% python3 -q
>>> import numpy as np
>>> np.set_printoptions(suppress=True, linewidth=120)
>>> M = np.load("dump.npy")
>>> M
array([[-2, -1,  0,  1,  2,  3,  4,  5],
       [ 6,  7,  8,  9, 10, 11, 12, 13],
       [14, 15, 16, 17, 18, 19, 20, 21],
       [22, 23, 24, 25, 26, 27, 28, 29],
       [30, 31, 32, 33, 34, 35, 36, 37],
       [38, 39, 40, 41, 42, 43, 44, 45],
       [46, 47, 48, 49, 50, 51, 52, 53],
       [54, 55, 56, 57, 58, 59, 60, 61]])
>>> round(float(np.trace(np.linalg.pinv(M) @ M)), 2)
2.0
>>> np.round(M @ np.linalg.pinv(M) @ M, 2) + 0
array([[-2., -1.,  0.,  1.,  2.,  3.,  4.,  5.],
       [ 6.,  7.,  8.,  9., 10., 11., 12., 13.],
       [14., 15., 16., 17., 18., 19., 20., 21.],
       [22., 23., 24., 25., 26., 27., 28., 29.],
       [30., 31., 32., 33., 34., 35., 36., 37.],
       [38., 39., 40., 41., 42., 43., 44., 45.],
       [46., 47., 48., 49., 50., 51., 52., 53.],
       [54., 55., 56., 57., 58., 59., 60., 61.]])
>>> np.abs(np.diag(np.linalg.qr(M)[1])) > 1e-9
array([ True,  True, False, False, False, False, False, False])
>>> np.allclose(M[:-1].T @ np.linalg.lstsq(M[:-1].T, M[-1])[0], M[-1])
True
>>> X = np.load("run14.npy")
>>> X
array([[ 2,  0,  0,  0,  0,  0,  0,  0,  0],
       [ 0,  3,  0,  0,  0,  0,  0,  0,  0],
       [ 0,  0,  2,  0,  0,  0,  0,  0,  0],
       [ 0,  0,  0, -2,  0,  0,  0,  0,  0],
       [ 0,  0,  0,  0, -2,  0,  0,  0,  0],
       [ 0,  0,  0,  0,  0,  3,  0,  0,  0],
       [ 0,  0,  0,  0,  0,  0, -3,  0,  0],
       [ 0,  0,  0,  0,  0,  0,  0, -1,  0],
       [ 0,  0,  0,  0,  0,  0,  0,  0,  2]])
>>> u = np.array([0, 3, 3, -1, 1, -3, -1, -3, -1])
>>> out = X + np.outer(u, np.eye(9)[3])
>>> out
array([[ 2.,  0.,  0.,  0.,  0.,  0.,  0.,  0.,  0.],
       [ 0.,  3.,  0.,  3.,  0.,  0.,  0.,  0.,  0.],
       [ 0.,  0.,  2.,  3.,  0.,  0.,  0.,  0.,  0.],
       [ 0.,  0.,  0., -3.,  0.,  0.,  0.,  0.,  0.],
       [ 0.,  0.,  0.,  1., -2.,  0.,  0.,  0.,  0.],
       [ 0.,  0.,  0., -3.,  0.,  3.,  0.,  0.,  0.],
       [ 0.,  0.,  0., -1.,  0.,  0., -3.,  0.,  0.],
       [ 0.,  0.,  0., -3.,  0.,  0.,  0., -1.,  0.],
       [ 0.,  0.,  0., -1.,  0.,  0.,  0.,  0.,  2.]])
>>> round(float(np.linalg.det(out) / np.linalg.det(X)), 2), round(1 + np.linalg.solve(X, u)[3], 2)
(1.5, np.float64(1.5))
>>> np.linalg.matrix_rank(out - X)
np.int64(1)
>>> data = np.loadtxt("layer4.csv", delimiter=",")
>>> data
array([[2., 0., 0., 0., 0., 0., 0., 0., 0., 0.],
       [3., 1., 0., 0., 0., 0., 0., 0., 0., 0.],
       [1., 0., 1., 0., 0., 0., 0., 0., 0., 0.],
       [1., 3., 3., 0., 0., 0., 0., 0., 0., 0.],
       [1., 1., 2., 3., 1., 0., 0., 0., 0., 0.],
       [2., 1., 2., 2., 1., 0., 0., 0., 0., 0.],
       [0., 3., 0., 3., 1., 0., 2., 0., 0., 0.],
       [1., 2., 1., 3., 3., 3., 0., 3., 0., 0.],
       [0., 0., 2., 0., 3., 1., 2., 2., 1., 0.],
       [0., 0., 2., 1., 1., 0., 0., 1., 0., 1.]])
>>> np.linalg.lstsq(data[:-1].T, data[-1])[2]
np.int32(8)
>>> np.unique(data.round(6), axis=0).shape
(10, 10)
>>> round(np.trace(np.linalg.pinv(data) @ data), 2)
np.float64(9.0)
>>> Uu, sig, Vt = np.linalg.svd(M)
>>> np.argmax(sig[:-1] / (sig[1:] + 1e-6)) + 1
np.int64(2)
>>> out = Uu[:, :2] @ np.diag(sig[:2]) @ Vt[:2]
>>> np.linalg.matrix_rank(M, rtol=0.05)
np.int64(1)
>>> round(float(np.linalg.norm(M - out) / np.linalg.norm(M)), 2)
0.0
>>> round(float(np.linalg.norm(M - out, 2)), 2), np.round(sig[2], 2)
(0.0, np.float64(0.0))
